>>> import numpy as np
>>> np.set_printoptions(suppress=True, linewidth=160)
>>> J = np.load("out17.npy")
>>> J
array([[-3.2  , -0.3  , -1.   ,  0.2  ,  2.   , -0.8  , -0.4  ],
       [ 0.3  , -0.5  ,  2.7  , -0.7  ,  0.8  , -1.1  , -0.8  ],
       [ 0.5  , -0.6  ,  0.6  , -1.5  ,  0.5  ,  0.1  , -1.6  ],
       [-0.6  ,  2.1  ,  0.7  ,  0.2  , -1.1  , -1.2  , -0.4  ],
       [-0.4  ,  0.9  ,  0.9  ,  0.9  , -0.6  , -0.4  ,  1.3  ],
       [-1.18 , -0.133,  1.775, -0.66 , -0.261,  0.807, -1.001],
       [ 0.3  , -0.7  ,  0.1  , -1.6  ,  0.3  ,  0.3  ,  1.1  ],
       [ 1.5  ,  0.1  ,  0.9  ,  0.9  ,  1.   , -1.2  , -0.8  ],
       [-0.6  , -0.4  ,  1.5  , -0.8  , -0.1  ,  0.4  , -1.   ],
       [-0.4  ,  0.1  ,  0.3  ,  0.9  ,  0.   , -0.5  ,  0.4  ]])
>>> proj = J @ np.linalg.solve(J.T @ J, J.T)
>>> np.allclose(proj @ proj, proj)
True
>>> np.round(proj @ J[:, 3], 3)
array([ 0.2 , -0.7 , -1.5 ,  0.2 ,  0.9 , -0.66, -1.6 ,  0.9 , -0.8 ,  0.9 ])
>>> theta = np.radians(60)
>>> Rm = np.eye(7)
>>> Rm[4, 4] = Rm[0, 0] = np.cos(theta)
>>> Rm[4, 0], Rm[0, 4] = -np.sin(theta), np.sin(theta)
>>> Rm.round(3)
array([[ 0.5  ,  0.   ,  0.   ,  0.   ,  0.866,  0.   ,  0.   ],
       [ 0.   ,  1.   ,  0.   ,  0.   ,  0.   ,  0.   ,  0.   ],
       [ 0.   ,  0.   ,  1.   ,  0.   ,  0.   ,  0.   ,  0.   ],
       [ 0.   ,  0.   ,  0.   ,  1.   ,  0.   ,  0.   ,  0.   ],
       [-0.866,  0.   ,  0.   ,  0.   ,  0.5  ,  0.   ,  0.   ],
       [ 0.   ,  0.   ,  0.   ,  0.   ,  0.   ,  1.   ,  0.   ],
       [ 0.   ,  0.   ,  0.   ,  0.   ,  0.   ,  0.   ,  1.   ]])
>>> other = J @ Rm.T
>>> np.round(np.linalg.svd(J, compute_uv=False), 3), np.round(np.linalg.svd(other, compute_uv=False), 3)
(array([4.682, 4.146, 3.76 , 2.997, 2.207, 1.657, 0.396]), array([4.682, 4.146, 3.76 , 2.997, 2.207, 1.657, 0.396]))
>>> np.round(np.abs(other - J).max(axis=0), 3)
array([3.332, 0.   , 0.   , 0.   , 1.799, 0.   , 0.   ])
>>> np.allclose(np.linalg.norm(J, axis=1), np.linalg.norm(other, axis=1))
True
>>> np.allclose(J @ J.T, other @ other.T)
True
>>> q, evecs = np.linalg.qr(J[:, :6])[0], np.linalg.qr(J[:, 6:])[0]
>>> s = np.linalg.svd(q.T @ evecs, compute_uv=False)
>>> np.round(np.degrees(np.arccos(s.clip(0, 1))), 3)
array([45.985])
>>> vec = np.array([2, 2, 1, 1, 2, 0, 2])
>>> y = J @ vec
>>> np.round(np.linalg.solve(J.T @ J, J.T @ y), 3) + 0
array([2., 2., 1., 1., 2., 0., 2.])
>>> np.round(np.linalg.lstsq(J, y)[0], 3) + 0
array([2., 2., 1., 1., 2., 0., 2.])
>>> rng = np.random.default_rng(769)
>>> y = y + 0.1 * rng.normal(size=10)
>>> y.round(3)
array([-4.637,  1.55 , -3.36 ,  1.009,  4.211, -4.171,  0.561,  5.358, -3.398,  1.363])
>>> b, *_ = np.linalg.lstsq(J, y)
>>> round(float(np.linalg.norm(y - J @ b)), 3)
0.167
>>> np.round(J.T @ (y - J @ b), 3) + 0
array([0., 0., 0., 0., 0., 0., 0.])
>>> [round(float(np.linalg.norm(np.linalg.solve(J.T @ J + lam * np.eye(7), J.T @ y))), 2) for lam in (0, 1, 10, 100)]
[4.17, 2.86, 1.63, 0.34]
>>> r0 = np.array([0, -2])
>>> np.convolve(J[4], r0)
array([ 0. ,  0.8, -1.8, -1.8, -1.8,  1.2,  0.8, -2.6])
>>> np.polyval(r0, J[4])
array([-2., -2., -2., -2., -2., -2., -2.])
>>> q, _ = np.linalg.qr(np.array([[1.4, 1.3, 1.9, -0.2, -2.1, 0.7, 0.4],
...     [-1.4, -0.3, -0.7, 1.2, 1.1, -0.2, -1.1],
...     [0.6, 1.2, 1.6, -0.9, 0.3, -1.2, 2.2],
...     [2.2, -0.3, -0.4, 2.0, -1.2, 0.5, -1.1],
...     [-1.0, -2.2, -0.6, -0.5, 0.7, 0.9, -0.3],
...     [-1.5, -0.3, -0.3, 0.4, -1.6, -0.6, -0.5],
...     [-0.3, 0.9, -0.1, -1.1, 0.3, 1.0, -0.2]]))
>>> mat = -2 * q
>>> mat.round(3)
array([[ 0.793,  0.573,  1.057,  0.522,  0.604, -1.087,  0.322],
       [-0.793,  0.167, -0.339,  1.23 , -0.961, -0.846, -0.276],
       [ 0.34 ,  0.722,  0.932,  0.003, -0.814,  0.749, -1.128],
       [ 1.247, -0.834, -0.688,  0.659,  0.201, -0.037, -0.895],
       [-0.567, -1.351,  0.981, -0.452, -0.015, -0.574, -0.597],
       [-0.85 ,  0.195,  0.145,  0.801,  1.366,  0.588, -0.604],
       [-0.17 ,  0.75 , -0.665, -0.967,  0.377, -0.93 , -1.013]])
>>> np.round(np.linalg.det(mat), 3)
np.float64(-128.0)
>>> mat.inv()
Traceback (most recent call last):
  File "<python-input-38>", line 1, in <module>
    mat.inv()
    ^^^^^^^
AttributeError: 'numpy.ndarray' object has no attribute 'inv'
>>> r0 = np.array([0, 2, 1, -1, 1, 2, 1])
>>> other = mat + np.outer(r0, np.eye(7)[4])
>>> np.linalg.matrix_rank(other - mat)
np.int64(1)
>>> other.round(3)
array([[ 0.793,  0.573,  1.057,  0.522,  0.604, -1.087,  0.322],
       [-0.793,  0.167, -0.339,  1.23 ,  1.039, -0.846, -0.276],
       [ 0.34 ,  0.722,  0.932,  0.003,  0.186,  0.749, -1.128],
       [ 1.247, -0.834, -0.688,  0.659, -0.799, -0.037, -0.895],
       [-0.567, -1.351,  0.981, -0.452,  0.985, -0.574, -0.597],
       [-0.85 ,  0.195,  0.145,  0.801,  3.366,  0.588, -0.604],
       [-0.17 ,  0.75 , -0.665, -0.967,  1.377, -0.93 , -1.013]])
>>> lab = rng.permutation(7)
>>> lab
array([3, 2, 4, 1, 6, 5, 0])
>>> other = mat[lab][:, lab]
>>> np.round(np.diag(other), 3)
array([ 0.659,  0.932, -0.015,  0.167, -1.013,  0.588,  0.793])
>>> other.round(3)
array([[ 0.659, -0.688,  0.201, -0.834, -0.895, -0.037,  1.247],
       [ 0.003,  0.932, -0.814,  0.722, -1.128,  0.749,  0.34 ],
       [-0.452,  0.981, -0.015, -1.351, -0.597, -0.574, -0.567],
       [ 1.23 , -0.339, -0.961,  0.167, -0.276, -0.846, -0.793],
       [-0.967, -0.665,  0.377,  0.75 , -1.013, -0.93 , -0.17 ],
       [ 0.801,  0.145,  1.366,  0.195, -0.604,  0.588, -0.85 ],
       [ 0.522,  1.057,  0.604,  0.573,  0.322, -1.087,  0.793]])
>>> np.round(np.sort(np.abs(np.linalg.eigvals(other))), 3)
array([2., 2., 2., 2., 2., 2., 2.])
